% ipython --no-banner

In [1]: import numpy as np

In [2]: from numpy import linalg as LA

In [3]: np.set_printoptions(precision=2, suppress=True, linewidth=160, sign=" ")

In [4]: def tidy(a):
   ...:     return np.round(a, 2) + 0
   ...: 

In [5]: F = np.array([[2, 0, 1, 1, 0, 3], [3, 2, 2, 3, 2, 0], [0, 2, 2, 1, 2, 1]])

In [6]: F[-1] = F[0] + -3 * F[1]

In [7]: F
Out[7]: 
array([[ 2,  0,  1,  1,  0,  3],
       [ 3,  2,  2,  3,  2,  0],
       [-7, -6, -5, -8, -6,  3]])

In [8]: x0 = np.array([3, 2, 1, -2, -2, 3])

In [9]: a = np.maximum(F @ x0, 0)

In [10]: a
Out[10]: array([ 14,   5,   0])

In [11]: F * (a > 1e-9)[:, None]
Out[11]: 
array([[ 2,  0,  1,  1,  0,  3],
       [ 3,  2,  2,  3,  2,  0],
       [ 0,  0,  0,  0,  0,  0]])

In [12]: F.T @ a
Out[12]: array([ 43,  10,  24,  29,  10,  42])

In [13]: np.unique(F.round(6), axis=0).shape
Out[13]: (3, 6)

In [14]: np.abs(np.diag(LA.qr(F)[1])) > 1e-9
Out[14]: array([ True,  True, False])

In [15]: np.allclose(F[:-1].T @ LA.lstsq(F[:-1].T, F[-1])[0], F[-1])
Out[15]: True

In [16]: tidy(F @ LA.pinv(F) @ F)
Out[16]: 
array([[ 2.,  0.,  1.,  1.,  0.,  3.],
       [ 3.,  2.,  2.,  3.,  2.,  0.],
       [-7., -6., -5., -8., -6.,  3.]])

In [17]: print(LA.lstsq(F[:-1].T, F[-1])[2])
2

In [18]: Uu, s, vt = LA.svd(F)

In [19]: np.argmax(s[:-1] / (s[1:] + 1e-6)) + 1
Out[19]: np.int64(2)

In [20]: tidy(s)
Out[20]: array([ 15.8 ,   3.81,   0.  ])

In [21]: out = Uu[:, :2] @ np.diag(s[:2]) @ vt[:2]

In [22]: tidy(np.abs(F - out).max())
Out[22]: np.float64(0.0)

In [23]: tidy(LA.norm(F - out) / LA.norm(F))
Out[23]: np.float64(0.0)

In [24]: tidy(LA.norm(F, 2) / LA.norm(F))
Out[24]: np.float64(0.97)

In [25]: print(LA.cond(F) > 100)
True

In [26]: np.argsort(-LA.norm(F, axis=0).round(6), kind="stable")[:3]
Out[26]: array([ 3,  0,  1])

In [27]: print([round(float(x), 2) for x in LA.svd(F, compute_uv=False)[:3]])
[15.8, 3.81, 0.0]

In [28]: Uu, s, vt = LA.svd(F)

In [29]: evecs = vt[:(s > 1e-8).sum()]

In [30]: rng = np.random.default_rng(726)

In [31]: x0 = F[0] + -1 * F[2] + rng.integers(2) * np.eye(6)[5]

In [32]: x0
Out[32]: array([ 9.,  6.,  6.,  9.,  6.,  0.])

In [33]: LA.matrix_rank(np.vstack([F, x0]))
Out[33]: np.int64(2)

In [34]: tidy(np.diag(evecs.T @ evecs))
Out[34]: array([ 0.37,  0.18,  0.14,  0.3 ,  0.18,  0.82])

In [35]: E = np.array([[0.0, 0.0, 0.0, -1.0],
    ...:     [2.0, 5.0, 2.0, 0.0],
    ...:     [-2.0, -6.0, -2.0, 1.0],
    ...:     [2.0, 0.0, 0.0, 3.0]])

In [36]: labels = rng.permutation(4)

In [37]: labels
Out[37]: array([ 1,  2,  0,  3])

In [38]: out = E[labels][:, labels]

In [39]: np.allclose(out, E)
Out[39]: False

In [40]: np.diag(out)
Out[40]: array([ 5., -2.,  0.,  3.])

In [41]: out
Out[41]: 
array([[ 5.,  2.,  2.,  0.],
       [-6., -2., -2.,  1.],
       [ 0.,  0.,  0., -1.],
       [ 0.,  0.,  2.,  3.]])

In [42]: tidy(np.sort(np.abs(LA.eigvals(out))))
Out[42]: array([ 1.,  1.,  2.,  2.])

In [43]: tidy(LA.det(out)), tidy(LA.det(E[labels]))
Out[43]: (np.float64(4.0), np.float64(4.0))

In [44]: blk = np.stack([out, 3 * out, out[::-1]])

In [45]: (blk @ out.T).shape
Out[45]: (3, 4, 4)

In [46]: blk.sum(axis=0)
Out[46]: 
array([[ 20.,   8.,  10.,   3.],
       [-24.,  -8.,  -8.,   3.],
       [ -6.,  -2.,  -2.,  -3.],
       [  5.,   2.,  10.,  12.]])

In [47]: blk.shape
Out[47]: (3, 4, 4)

In [48]: LA.matrix_rank(blk.reshape(3, -1))
Out[48]: np.int64(2)

In [49]: f = np.array([-1, -1])

In [50]: np.cross(E[0, :3], E[3, :3])
Out[50]: array([ 0.,  0.,  0.])

In [51]: print(np.polyval(f, E[0]))
[-1. -1. -1.  0.]

In [52]: E[4]
Traceback (most recent call last):
  Cell In[52], line 1
    E[4]
IndexError: index 4 is out of bounds for axis 0 with size 4


In [53]: E.sum(axis=0)
Out[53]: array([ 2., -1.,  0.,  3.])

In [54]: E.sum(axis=1)
Out[54]: array([-1.,  9., -9.,  5.])

In [55]: np.diff(E, axis=0)
Out[55]: 
array([[  2.,   5.,   2.,   1.],
       [ -4., -11.,  -4.,   1.],
       [  4.,   6.,   2.,   2.]])

In [56]: tidy(LA.norm(E))
Out[56]: np.float64(9.59)

In [57]: LA.matrix_rank(E)
Out[57]: np.int64(4)

In [58]: np.unravel_index(np.abs(E).argmax(), E.shape)
Out[58]: (np.int64(2), np.int64(1))

In [59]: vals, evecs = LA.eig(E)

In [60]: tidy(np.sort(LA.eigvals(E.T)))
Out[60]: array([ 1.,  1.,  2.,  2.])

In [61]: tidy(np.sort(LA.eigvals(LA.inv(E))))
Out[61]: array([ 0.5+0.j,  0.5+0.j,  1. +0.j,  1. +0.j])

In [62]: print(tidy(np.sort(LA.eigvals(E @ E))))
[ 1.+0.j  1.+0.j  4.+0.j  4.+0.j]

In [63]: mat = np.load("w.npy")

In [64]: mat
Out[64]: 
array([[ 3,  4,  7],
       [ 3,  4,  7],
       [ 0,  0,  0],
       [ 0,  0,  0],
       [ 0,  0,  0],
       [ 6,  5,  7],
       [ 0,  0,  0],
       [ 3,  1,  0],
       [ 7,  6,  5],
       [ 3,  1,  0]])

In [65]: Xs = mat - mat.mean(axis=0)

In [66]: evecs = LA.svd(Xs)[2][:2]

In [67]: out = Xs - Xs @ evecs.T @ evecs

In [68]: LA.norm(out, axis=1).round(6).argmax()
Out[68]: np.int64(8)

In [69]: tidy(np.diag(evecs.T @ evecs))
Out[69]: array([ 0.82,  0.28,  0.9 ])

In [70]: tidy(LA.norm(out) / LA.norm(Xs))
Out[70]: np.float64(0.06)

In [71]: tidy(np.cov(Xs @ evecs.T, rowvar=False))
Out[71]: 
array([[ 21.06,   0.  ],
       [  0.  ,   2.61]])

In [72]: hat = mat @ LA.solve(mat.T @ mat, mat.T)

In [73]: tidy(np.diag(hat))
Out[73]: array([ 0.38,  0.38,  0.  ,  0.  ,  0.  ,  0.5 ,  0.  ,  0.38,  1.  ,  0.38])

In [74]: tidy(hat)
Out[74]: 
array([[ 0.38,  0.38,  0.  ,  0.  ,  0.  ,  0.25,  0.  , -0.13,  0.  , -0.13],
       [ 0.38,  0.38,  0.  ,  0.  ,  0.  ,  0.25,  0.  , -0.13,  0.  , -0.13],
       [ 0.  ,  0.  ,  0.  ,  0.  ,  0.  ,  0.  ,  0.  ,  0.  ,  0.  ,  0.  ],
       [ 0.  ,  0.  ,  0.  ,  0.  ,  0.  ,  0.  ,  0.  ,  0.  ,  0.  ,  0.  ],
       [ 0.  ,  0.  ,  0.  ,  0.  ,  0.  ,  0.  ,  0.  ,  0.  ,  0.  ,  0.  ],
       [ 0.25,  0.25,  0.  ,  0.  ,  0.  ,  0.5 ,  0.  ,  0.25,  0.  ,  0.25],
       [ 0.  ,  0.  ,  0.  ,  0.  ,  0.  ,  0.  ,  0.  ,  0.  ,  0.  ,  0.  ],
       [-0.13, -0.13,  0.  ,  0.  ,  0.  ,  0.25,  0.  ,  0.38,  0.  ,  0.38],
       [ 0.  ,  0.  ,  0.  ,  0.  ,  0.  ,  0.  ,  0.  ,  0.  ,  1.  ,  0.  ],
       [-0.13, -0.13,  0.  ,  0.  ,  0.  ,  0.25,  0.  ,  0.38,  0.  ,  0.38]])

In [75]: blk = np.stack([E, -3 * E, E[::-1]])

In [76]: blk.sum(axis=0)
Out[76]: 
array([[  2.,   0.,   0.,   5.],
       [ -6., -16.,  -6.,   1.],
       [  6.,  17.,   6.,  -2.],
       [ -4.,   0.,   0.,  -7.]])

In [77]: print(tidy(LA.det(blk)))
[   4.  324.    4.]

In [78]: np.einsum("bij,cij->bc", blk, blk)
Out[78]: 
array([[  92., -276.,  -82.],
       [-276.,  828.,  246.],
       [ -82.,  246.,   92.]])

In [79]: LA.matrix_rank(blk.reshape(3, -1))
Out[79]: np.int64(2)
